$ python3 -q
>>> import numpy as np
>>> import numpy.linalg as la
>>> np.set_printoptions(suppress=True, linewidth=200)
>>> E = np.load("out7.npy")
>>> E
array([[5, 3, 3, 4, 4, 4, 0, 0, 4, 2, 4, 3, 1],
       [1, 5, 3, 3, 4, 4, 4, 0, 0, 4, 2, 4, 3],
       [3, 1, 5, 3, 3, 4, 4, 4, 0, 0, 4, 2, 4],
       [4, 3, 1, 5, 3, 3, 4, 4, 4, 0, 0, 4, 2],
       [2, 4, 3, 1, 5, 3, 3, 4, 4, 4, 0, 0, 4],
       [4, 2, 4, 3, 1, 5, 3, 3, 4, 4, 4, 0, 0],
       [0, 4, 2, 4, 3, 1, 5, 3, 3, 4, 4, 4, 0],
       [0, 0, 4, 2, 4, 3, 1, 5, 3, 3, 4, 4, 4],
       [4, 0, 0, 4, 2, 4, 3, 1, 5, 3, 3, 4, 4],
       [4, 4, 0, 0, 4, 2, 4, 3, 1, 5, 3, 3, 4],
       [4, 4, 4, 0, 0, 4, 2, 4, 3, 1, 5, 3, 3],
       [3, 4, 4, 4, 0, 0, 4, 2, 4, 3, 1, 5, 3],
       [3, 3, 4, 4, 4, 0, 0, 4, 2, 4, 3, 1, 5]])
>>> left, s, Vh = la.svd(E, full_matrices=False)
>>> np.round(s / s[0], 2)
array([1.  , 0.23, 0.23, 0.18, 0.18, 0.17, 0.17, 0.15, 0.15, 0.11, 0.11, 0.04, 0.04])
>>> np.round(np.sqrt((s ** 2).sum()), 2), round(la.norm(E), 2)
(np.float64(42.2), np.float64(42.2))
>>> s.round(2)
array([37.  ,  8.57,  8.57,  6.76,  6.76,  6.16,  6.16,  5.56,  5.56,  3.95,  3.95,  1.55,  1.55])
>>> np.allclose(left * s @ Vh, E)
True
>>> E.sum(axis=0)
array([37, 37, 37, 37, 37, 37, 37, 37, 37, 37, 37, 37, 37])
>>> np.count_nonzero(E)
np.int64(143)
>>> np.round(la.norm(E), 2)
np.float64(42.2)
>>> np.abs(E).max()
np.int64(5)
>>> np.round(E.mean(axis=0), 2)
array([2.85, 2.85, 2.85, 2.85, 2.85, 2.85, 2.85, 2.85, 2.85, 2.85, 2.85, 2.85, 2.85])
